>>> import numpy as np
>>> import numpy.linalg as la
>>> np.set_printoptions(precision=3, suppress=True, linewidth=120)
>>> def rd(a):
...     return np.round(a, 3) + 0
... 
>>> mat = np.load("run0.npy")
>>> rd(mat)
array([[-2.256,  1.114, -1.607, -0.29 ],
       [ 0.973, -2.377,  1.529,  0.248],
       [ 2.201, -1.204,  1.619,  0.291],
       [ 2.725,  0.537,  1.111,  0.229],
       [ 2.416, -0.816,  1.555,  0.286],
       [-0.37 ,  2.646, -1.35 , -0.207],
       [ 2.282,  1.924,  0.281,  0.097],
       [-0.476,  2.609, -1.386, -0.214],
       [ 1.529,  2.554, -0.37 , -0.017],
       [-2.202,  1.202, -1.619, -0.291],
       [-0.505,  2.598, -1.395, -0.216],
       [ 2.58 ,  1.364,  0.675,  0.162],
       [-2.672,  0.038, -1.338, -0.261],
       [-1.654,  1.868, -1.642, -0.281],
       [-2.408, -1.733, -0.427, -0.121],
       [ 2.621,  1.24 ,  0.75 ,  0.174]])
>>> d = la.norm(mat[:, None] - mat[None], axis=-1)
>>> d.shape
(16, 16)
>>> np.unravel_index(d.round(6).argmax(), d.shape)
(np.int64(2), np.int64(9))
>>> rd(d[:5, :5])
array([[0.   , 5.723, 5.999, 5.727, 5.99 ],
       [5.723, 0.   , 1.701, 3.426, 2.126],
       [5.999, 1.701, 0.   , 1.889, 0.448],
       [5.727, 3.426, 1.889, 0.   , 1.459],
       [5.99 , 2.126, 0.448, 1.459, 0.   ]])
>>> np.flatnonzero(d[9] < d.mean() / 2)
array([ 0,  9, 12, 13])
>>> d[9].round(6).argsort(kind="stable")[:4]
array([ 9,  0, 13, 12])
>>> d.mean(axis=1).argmax()
np.int64(14)
>>> sv = 10 * 0.5 ** np.arange(6)
>>> O, _ = la.qr(np.array([[-2.0, -1.0, -0.6, 0.3, 1.4, -1.2],
...     [-0.3, -0.6, 0.8, 1.1, 0.8, 2.6],
...     [0.5, -0.4, -0.1, -0.7, 1.4, -0.6],
...     [-1.2, 0.8, 0.5, -0.8, 1.5, 1.4],
...     [-1.3, -1.0, 1.4, 0.1, -0.5, -1.5],
...     [1.4, -1.0, -1.2, 0.6, -0.1, 0.2]]))
>>> rng = np.random.default_rng(443917)
>>> A = rng.normal(size=(21, 6)) * sv @ O
>>> rd(A)
array([[ -1.411,  -2.852,   2.34 ,   8.498,   3.458,  -0.079],
       [  1.914,   2.088,   4.844,   3.768,  -0.269,   2.986],
       [  3.666,   1.811,   3.707,   3.281,  -0.551,   0.353],
       [ 10.391,   6.77 ,  12.158,  -1.123,   1.888,   2.992],
       [ 13.108,   6.127,  11.328,   0.917,  -1.706,   1.7  ],
       [ -0.551,  -1.743,   0.999,   3.012,   1.056,  -0.963],
       [  3.021,   1.464,   0.224,  -7.529,  -1.655,   0.067],
       [ -0.497,  -0.985,  -0.587,  -0.819,   0.004,  -0.588],
       [  0.226,  -0.572,   0.205,  -0.699,   1.984,  -0.684],
       [-14.403,  -9.38 , -15.46 ,  -5.128,   5.202,  -6.164],
       [ -8.933,  -6.882,  -8.042,   2.833,   1.176,  -3.533],
       [ -2.046,  -2.77 ,  -0.196,  -1.134,   2.8  ,  -1.097],
       [  6.244,   0.991,   4.037,  -4.083,   1.327,  -2.096],
       [ -8.128,  -7.955,  -1.779,   8.388,   7.075,  -3.613],
       [ -5.625,  -3.136,  -6.008,  -2.177,  -0.661,  -1.081],
       [ -6.563,  -4.099,  -8.432,  -0.002,  -3.017,  -2.175],
       [ -6.209,  -4.153,  -3.658,   2.547,   2.782,  -1.136],
       [  5.042,   2.988,   3.548,  -4.981,   0.201,   1.676],
       [  3.353,   4.479,   3.547,   1.648,  -0.068,   3.4  ],
       [  2.395,   2.019,   3.251,  -0.586,  -0.463,   1.672],
       [  6.222,   4.681,   8.34 ,  -0.505,  -1.445,   2.528]])
>>> f = np.array([2, 1, 3])
>>> rd(np.cross(A[18, :3], A[13, :3]))
array([ 20.255, -22.87 ,   9.725])
>>> rd(np.polyval(f, A[18]))
array([28.844, 47.593, 31.716, 10.08 ,  2.941, 29.525])
>>> rd(np.correlate(A[18], A[13], "full"))
array([-12.116,   7.545,  46.998,  50.746,   7.017, -68.139, -44.067, -13.302, -18.903, -26.499, -27.639])
>>> rd(np.convolve(A[18], f))
array([ 6.707, 12.31 , 21.634, 20.279, 12.154, 11.677,  3.197, 10.201])
